$ ipython --no-banner

In [1]: import numpy as np

In [2]: from numpy import linalg as LA

In [3]: np.set_printoptions(precision=1, suppress=True, linewidth=140)

In [4]: J = np.loadtxt("mat.csv", delimiter=",")

In [5]: print(J)
[[ 0.  0.  0.  0.  0.  0.  0.  0.  0.  0.]
 [ 0.  0.  0.  0.  0.  0.  0.  0.  8.  0.]
 [ 0.  0.  0.  4.  0.  0.  0.  0.  0.  0.]
 [ 0.  0.  0.  0.  0.  0.  0. -8.  0.  0.]
 [ 0.  0.  0.  0.  6.  0.  0.  0.  0.  0.]
 [ 0.  0.  0.  0.  0.  0.  0.  0.  0.  0.]
 [ 0.  0. -8.  0.  0.  0.  0.  0.  0.  0.]
 [-2.  0.  0.  0.  0.  0.  0.  0.  0.  0.]
 [ 0.  0.  0.  0.  0.  0.  0.  0.  0. -2.]
 [ 0.  1.  0.  0.  0.  0.  0.  0.  0.  0.]]

In [6]: x = np.array([1, 1, 0, 2, -2, -1, -2, 2, 1, 1])

In [7]: print(LA.norm(J @ x) <= LA.norm(J, 2) * LA.norm(x) + 1e-9)
True

In [8]: print((J * x).sum(axis=1))
[  0.   8.   8. -16. -12.   0.   0.  -2.  -2.   1.]

In [9]: print(J @ np.eye(10)[9])
[ 0.  0.  0.  0.  0.  0.  0.  0. -2.  0.]

In [10]: print((J @ x).argmax())
1

In [11]: print(J @ x)
[  0.   8.   8. -16. -12.   0.   0.  -2.  -2.   1.]

In [12]: print(J * x)
[[  0.   0.   0.   0.  -0.  -0.  -0.   0.   0.   0.]
 [  0.   0.   0.   0.  -0.  -0.  -0.   0.   8.   0.]
 [  0.   0.   0.   8.  -0.  -0.  -0.   0.   0.   0.]
 [  0.   0.   0.   0.  -0.  -0.  -0. -16.   0.   0.]
 [  0.   0.   0.   0. -12.  -0.  -0.   0.   0.   0.]
 [  0.   0.   0.   0.  -0.  -0.  -0.   0.   0.   0.]
 [  0.   0.  -0.   0.  -0.  -0.  -0.   0.   0.   0.]
 [ -2.   0.   0.   0.  -0.  -0.  -0.   0.   0.   0.]
 [  0.   0.   0.   0.  -0.  -0.  -0.   0.   0.  -2.]
 [  0.   1.   0.   0.  -0.  -0.  -0.   0.   0.   0.]]

In [13]: print(np.allclose(J @ J.T, J.T @ J))
False

In [14]: print((J - J.T) / 2)
[[ 0.   0.   0.   0.   0.   0.   0.   1.   0.   0. ]
 [ 0.   0.   0.   0.   0.   0.   0.   0.   4.  -0.5]
 [ 0.   0.   0.   2.   0.   0.   4.   0.   0.   0. ]
 [ 0.   0.  -2.   0.   0.   0.   0.  -4.   0.   0. ]
 [ 0.   0.   0.   0.   0.   0.   0.   0.   0.   0. ]
 [ 0.   0.   0.   0.   0.   0.   0.   0.   0.   0. ]
 [ 0.   0.  -4.   0.   0.   0.   0.   0.   0.   0. ]
 [-1.   0.   0.   4.   0.   0.   0.   0.   0.   0. ]
 [ 0.  -4.   0.   0.   0.   0.   0.   0.   0.  -1. ]
 [ 0.   0.5  0.   0.   0.   0.   0.   0.   1.   0. ]]

In [15]: print((J + J.T) / 2)
[[ 0.   0.   0.   0.   0.   0.   0.  -1.   0.   0. ]
 [ 0.   0.   0.   0.   0.   0.   0.   0.   4.   0.5]
 [ 0.   0.   0.   2.   0.   0.  -4.   0.   0.   0. ]
 [ 0.   0.   2.   0.   0.   0.   0.  -4.   0.   0. ]
 [ 0.   0.   0.   0.   6.   0.   0.   0.   0.   0. ]
 [ 0.   0.   0.   0.   0.   0.   0.   0.   0.   0. ]
 [ 0.   0.  -4.   0.   0.   0.   0.   0.   0.   0. ]
 [-1.   0.   0.  -4.   0.   0.   0.   0.   0.   0. ]
 [ 0.   4.   0.   0.   0.   0.   0.   0.   0.  -1. ]
 [ 0.   0.5  0.   0.   0.   0.   0.   0.  -1.   0. ]]

In [16]: print(LA.matrix_power(J, 3))
[[  0.   0.   0.   0.   0.   0.   0.   0.   0.   0.]
 [  0. -16.   0.   0.   0.   0.   0.   0.   0.   0.]
 [ 64.   0.   0.   0.   0.   0.   0.   0.   0.   0.]
 [  0.   0.   0.   0.   0.   0.   0.   0.   0.   0.]
 [  0.   0.   0.   0. 216.   0.   0.   0.   0.   0.]
 [  0.   0.   0.   0.   0.   0.   0.   0.   0.   0.]
 [  0.   0.   0.   0.   0.   0.   0. 256.   0.   0.]
 [  0.   0.   0.   0.   0.   0.   0.   0.   0.   0.]
 [  0.   0.   0.   0.   0.   0.   0.   0. -16.   0.]
 [  0.   0.   0.   0.   0.   0.   0.   0.   0. -16.]]

In [17]: print(np.round(np.abs(LA.eigvals(J)).max(), 1))
6.0

In [18]: print(np.sort(np.abs(LA.eigvals(J))))
[0.  0.  0.  0.  0.  0.  2.5 2.5 2.5 6. ]

In [19]: other = np.array([[3, 2, -2, 3, 1, 1, -1, -1, -3, -1, 3, -3, -2],
    ...:     [3, -1, -1, 2, 0, 1, 1, 0, -1, -2, 1, 0, -3],
    ...:     [-3, 2, 1, 3, 0, -1, -1, 3, 3, -3, -2, 0, -1],
    ...:     [-1, -2, -1, -3, 1, 3, -1, -1, -1, 2, 0, -2, -2],
    ...:     [-2, 2, 1, 3, -2, 0, 2, 0, 3, 3, 2, 0, 2],
    ...:     [-1, 3, -2, 3, 1, 2, -3, 0, -2, 2, -1, -2, -2],
    ...:     [-2, -2, 1, 1, -3, -1, -1, 1, -2, -3, 2, -3, 1],
    ...:     [-2, 0, 1, -3, -3, 2, 2, 2, 2, 1, -2, -2, 2],
    ...:     [-2, 3, 3, -1, -3, 2, 3, 1, -3, -1, 3, 1, -3],
    ...:     [-2, 0, 3, 2, 0, -2, 0, 0, 2, -1, -2, 0, -1],
    ...:     [-1, -2, -2, 2, -1, 0, 3, -3, 2, 1, -3, -1, 2],
    ...:     [-2, 3, 1, -1, 1, 1, 0, -2, 0, -3, -2, -2, 0],
    ...:     [-1, 0, 2, 2, 0, 3, -3, 2, 0, 3, 2, 1, -3]])

In [20]: W0 = np.triu(other, 1)

In [21]: print(W0)
[[ 0  2 -2  3  1  1 -1 -1 -3 -1  3 -3 -2]
 [ 0  0 -1  2  0  1  1  0 -1 -2  1  0 -3]
 [ 0  0  0  3  0 -1 -1  3  3 -3 -2  0 -1]
 [ 0  0  0  0  1  3 -1 -1 -1  2  0 -2 -2]
 [ 0  0  0  0  0  0  2  0  3  3  2  0  2]
 [ 0  0  0  0  0  0 -3  0 -2  2 -1 -2 -2]
 [ 0  0  0  0  0  0  0  1 -2 -3  2 -3  1]
 [ 0  0  0  0  0  0  0  0  2  1 -2 -2  2]
 [ 0  0  0  0  0  0  0  0  0 -1  3  1 -3]
 [ 0  0  0  0  0  0  0  0  0  0 -2  0 -1]
 [ 0  0  0  0  0  0  0  0  0  0  0 -1  2]
 [ 0  0  0  0  0  0  0  0  0  0  0  0  0]
 [ 0  0  0  0  0  0  0  0  0  0  0  0  0]]

In [22]: left, sig, Vh = LA.svd(W0, full_matrices=False)

In [23]: print(np.abs(left[:, 0]).round(6).argmax())
0

In [24]: print(np.cumsum(sig ** 2) / np.sum(sig ** 2))
[0.4 0.6 0.7 0.8 0.9 1.  1.  1.  1.  1.  1.  1.  1. ]

In [25]: print(sig.round(1) + 0)
[10.   7.5  6.4  5.9  4.8  3.   2.6  1.4  1.1  0.5  0.   0.   0. ]

In [26]: print(np.allclose(left * sig @ Vh, W0))
True

In [27]: print(left.shape, sig.shape, Vh.shape)
(13, 13) (13,) (13, 13)

In [28]: left, sig, Vh = LA.svd(W0)

In [29]: evecs = Vh[:(sig > 1e-8).sum()]

In [30]: rng = np.random.default_rng(82410)

In [31]: x = W0[1] + -3 * W0[3] + rng.integers(2) * np.eye(13)[1]

In [32]: print(x)
[ 0.  0. -1.  2. -3. -8.  4.  3.  2. -8.  1.  6.  3.]

In [33]: print(np.diag(evecs.T @ evecs))
[0.  0.7 0.8 1.  0.5 0.9 1.  1.  1.  1.  1.  1.  1. ]

In [34]: print(np.allclose(evecs.T @ evecs @ x, x))
True

In [35]: print(np.round(LA.norm(x - evecs.T @ evecs @ x), 1))
0.0

In [36]: X = np.load("arr.npy")

In [37]: print(X)
[[ 0 -4 -6 -2  0  0]
 [ 0  2  3  1  0  0]
 [ 0  4  6  2  0  0]
 [ 0  2  3  1  0  0]
 [ 0  0  0  0  0  0]
 [ 0  4  6  2  0  0]
 [ 0  4  6  2  0  0]
 [ 0  2  3  1  0  0]
 [ 0 -2 -3 -1  0  0]
 [ 0 -4 -6 -2  0  0]
 [ 0  0  0  0  0  0]
 [ 0  6  9  3  0  0]
 [ 0  6  9  3  0  0]]

In [38]: other = np.array([[-1, 1], [5, 3], [5, 1], [-2, 2], [-3, -3], [-2, -3]])

In [39]: print(X @ other)
[[-46 -22]
 [ 23  11]
 [ 46  22]
 [ 23  11]
 [  0   0]
 [ 46  22]
 [ 46  22]
 [ 23  11]
 [-23 -11]
 [-46 -22]
 [  0   0]
 [ 69  33]
 [ 69  33]]

In [40]: print(other.T @ X.T)
[[-46  23  46  23   0  46  46  23 -23 -46   0  69  69]
 [-22  11  22  11   0  22  22  11 -11 -22   0  33  33]]

In [41]: print(np.einsum("ik,kj->ji", X, other))
[[-46  23  46  23   0  46  46  23 -23 -46   0  69  69]
 [-22  11  22  11   0  22  22  11 -11 -22   0  33  33]]

In [42]: print(np.einsum("ik,kj->ij", X, other))
[[-46 -22]
 [ 23  11]
 [ 46  22]
 [ 23  11]
 [  0   0]
 [ 46  22]
 [ 46  22]
 [ 23  11]
 [-23 -11]
 [-46 -22]
 [  0   0]
 [ 69  33]
 [ 69  33]]

In [43]: rk = LA.matrix_rank(X)

In [44]: print(rk)
1

In [45]: null = LA.svd(X)[2][rk:].T

In [46]: print(null.shape)
(6, 5)

In [47]: print([int(LA.matrix_rank(X[:, :j + 1])) for j in range(6)])
[0, 1, 1, 1, 1, 1]

In [48]: print(np.allclose(X @ null, 0))
True

In [49]: print(null @ null.T)
[[ 1.   0.   0.   0.   0.   0. ]
 [ 0.   0.7 -0.4 -0.1  0.   0. ]
 [ 0.  -0.4  0.4 -0.2  0.   0. ]
 [ 0.  -0.1 -0.2  0.9  0.   0. ]
 [ 0.   0.   0.   0.   1.   0. ]
 [ 0.   0.   0.   0.   0.   1. ]]

In [50]: mat = np.loadtxt("run18.csv", delimiter=",")

In [51]: print(mat)
[[ 0.  2.  4. -1.  4.  3. -2.  0. -1. -2.]
 [-2.  0.  3. -1.  1.  0. -2. -1.  0. -2.]
 [-4. -3.  0. -3.  1.  0. -2. -1. -2.  1.]
 [ 1.  1.  3.  0.  0. -2. -3.  1.  2.  3.]
 [-4. -1. -1.  0.  0.  0.  0.  0.  0. -1.]
 [-3.  0.  0.  2.  0.  0. -2.  0. -3.  2.]
 [ 2.  2.  2.  3.  0.  2.  0. -1. -1.  0.]
 [ 0.  1.  1. -1.  0.  0.  1.  0.  1. -1.]
 [ 1.  0.  2. -2.  0.  3.  1. -1.  0.  0.]
 [ 2.  2. -1. -3.  1. -2.  0.  1.  0.  0.]]

In [52]: # skew, so no eigenvalue has a real part

In [53]: x = np.array([-3, 0, -2, 5, -2, -5, -1, -2, 4, -3])

In [54]: print(mat @ (2 * x))
[-64.   6. -24.   2.  34.   6. -14.  -2. -62. -26.]

In [55]: print((mat * x).sum(axis=1))
[-32.   3. -12.   1.  17.   3.  -7.  -1. -31. -13.]

In [56]: print(np.einsum("ij,j->i", mat, x))
[-32.   3. -12.   1.  17.   3.  -7.  -1. -31. -13.]

In [57]: print(mat * x)
[[ -0.   0.  -8.  -5.  -8. -15.   2.  -0.  -4.   6.]
 [  6.   0.  -6.  -5.  -2.  -0.   2.   2.   0.   6.]
 [ 12.  -0.  -0. -15.  -2.  -0.   2.   2.  -8.  -3.]
 [ -3.   0.  -6.   0.  -0.  10.   3.  -2.   8.  -9.]
 [ 12.  -0.   2.   0.  -0.  -0.  -0.  -0.   0.   3.]
 [  9.   0.  -0.  10.  -0.  -0.   2.  -0. -12.  -6.]
 [ -6.   0.  -4.  15.  -0. -10.  -0.   2.  -4.  -0.]
 [ -0.   0.  -2.  -5.  -0.  -0.  -1.  -0.   4.   3.]
 [ -3.   0.  -4. -10.  -0. -15.  -1.   2.   0.  -0.]
 [ -6.   0.   2. -15.  -2.  10.  -0.  -2.   0.  -0.]]

In [58]: print(mat @ np.eye(10)[4])
[4. 1. 1. 0. 0. 0. 0. 0. 0. 1.]

In [59]: print((mat @ x).argmax())
4
